% ipython --no-banner

In [1]: import numpy as np

In [2]: from numpy import linalg as LA

In [3]: np.set_printoptions(precision=3, suppress=True, linewidth=140)

In [4]: tidy = lambda a: np.round(a, 3) + 0

In [5]: X = np.load("x.npy")

In [6]: X
Out[6]: 
array([[0, 0, 0, 0, 0],
       [0, 0, 0, 0, 0],
       [6, 9, 3, 3, 9]])

In [7]: np.unique(X.round(6), axis=0).shape
Out[7]: (2, 5)

In [8]: tidy(X @ LA.pinv(X) @ X)
Out[8]: 
array([[0., 0., 0., 0., 0.],
       [0., 0., 0., 0., 0.],
       [6., 9., 3., 3., 9.]])

In [9]: np.allclose(X[:-1].T @ LA.lstsq(X[:-1].T, X[-1])[0], X[-1])
Out[9]: False

In [10]: tidy(np.trace(LA.pinv(X) @ X))
Out[10]: np.float64(1.0)

In [11]: E = np.array([[2, 3, 1, 1, 0, 2],
    ...:     [0, 1, 3, 1, 1, 3],
    ...:     [3, 3, 2, 2, 2, 1],
    ...:     [1, 1, 0, 1, 1, 0]])

In [12]: E[2] = E[1]

In [13]: E
Out[13]: 
array([[2, 3, 1, 1, 0, 2],
       [0, 1, 3, 1, 1, 3],
       [0, 1, 3, 1, 1, 3],
       [1, 1, 0, 1, 1, 0]])

In [14]: np.allclose(E[:-1].T @ LA.lstsq(E[:-1].T, E[-1])[0], E[-1])
Out[14]: False

In [15]: tidy(np.trace(LA.pinv(E) @ E))
Out[15]: np.float64(3.0)

In [16]: data = np.loadtxt("dump.csv", delimiter=",")

In [17]: data
Out[17]: 
array([[ 0. ,  0.3, -0.9, -0.7],
       [ 0.4,  1.6,  2.1,  0. ]])

In [18]: def softmax(z):
    ...:     e = np.exp(z - z.max(axis=-1, keepdims=True))
    ...:     return e / e.sum(axis=-1, keepdims=True)
    ...: 

In [19]: tidy(softmax(data[1]))
Out[19]: array([0.096, 0.317, 0.523, 0.064])

In [20]: S = data @ data.T / np.sqrt(4)

In [21]: tidy(softmax(S)[1] @ data)
Out[21]: array([ 0.394,  1.582,  2.059, -0.01 ])

In [22]: A = np.load("mat.npy")

In [23]: tidy(A)
Out[23]: 
array([[ 0.   , -1.663, -0.96 , -0.552,  0.091],
       [-0.431,  0.854, -1.468,  0.136,  0.954],
       [ 1.615,  0.093,  0.217, -0.485,  1.049],
       [ 1.077,  0.062, -0.824,  1.083, -0.992],
       [ 0.215,  0.701, -0.443, -1.506, -0.998]])

In [24]: x = np.array([5, 4, 5, 5, 3])

In [25]: target = A @ x

In [26]: tidy(target)
Out[26]: array([-13.939,  -2.535,  10.256,   3.949,  -8.86 ])

In [27]: tidy(LA.solve(A, A[:, 4]))
Out[27]: array([0., 0., 0., 0., 1.])

In [28]: tidy(LA.solve(A, target + A[:, 0]))
Out[28]: array([6., 4., 5., 5., 3.])

In [29]: M2 = np.array([[6, 6, 5], [-8, 8, 5]])

In [30]: W2 = np.kron(M2, A)

In [31]: tidy(LA.norm(W2, 2)), tidy(LA.norm(M2, 2) * LA.norm(A, 2))
Out[31]: (np.float64(25.498), np.float64(25.498))

In [32]: hat = np.triu(np.array([[2, -2, 0, 3, 2],
    ...:     [0, 3, 3, -3, 2],
    ...:     [-2, -2, -1, 3, -3],
    ...:     [-1, -3, 2, 1, -3],
    ...:     [1, 0, 3, 1, 2]]), 1) + np.eye(5)

In [33]: M2 = hat @ A @ LA.inv(hat)

In [34]: tidy(np.trace(M2)), tidy(np.trace(A))
Out[34]: (np.float64(1.156), np.float64(1.156))

In [35]: G = A.T @ A

In [36]: tidy(np.trace(G)), tidy((A ** 2).sum())
Out[36]: (np.float64(20.0), np.float64(20.0))

In [37]: tidy(np.diag(G))
Out[37]: array([4., 4., 4., 4., 4.])

In [38]: tidy(LA.eigvalsh(G)[::-1])
Out[38]: array([4., 4., 4., 4., 4.])

In [39]: tidy(LA.svd(A, compute_uv=False) ** 2)
Out[39]: array([4., 4., 4., 4., 4.])

In [40]: tidy(G)
Out[40]: 
array([[4., 0., 0., 0., 0.],
       [0., 4., 0., 0., 0.],
       [0., 0., 4., 0., 0.],
       [0., 0., 0., 4., 0.],
       [0., 0., 0., 0., 4.]])

In [41]: np.allclose(G, G.T)
Out[41]: True

In [42]: f = np.array([-1, 2, 1]) + 0.5

In [43]: m1 = np.eye(3) - 2 * np.outer(f, f) / (f @ f)

In [44]: tidy(m1)
Out[44]: 
array([[ 0.943,  0.286,  0.171],
       [ 0.286, -0.429, -0.857],
       [ 0.171, -0.857,  0.486]])

In [45]: evals, V = LA.eigh(m1)

In [46]: (evals > 1e-8).sum(), (evals < -1e-8).sum()
Out[46]: (np.int64(2), np.int64(1))

In [47]: tidy(LA.eigvalsh(m1 @ m1))
Out[47]: array([1., 1., 1.])

In [48]: tidy(V.T @ m1 @ V)
Out[48]: 
array([[-1.,  0.,  0.],
       [ 0.,  1.,  0.],
       [ 0.,  0.,  1.]])

In [49]: tidy(V.T @ V)
Out[49]: 
array([[1., 0., 0.],
       [0., 1., 0.],
       [0., 0., 1.]])

In [50]: tidy(LA.svd(m1, compute_uv=False))
Out[50]: array([1., 1., 1.])

In [51]: tidy(evals.sum()), np.trace(m1)
Out[51]: (np.float64(1.0), np.float64(1.0))
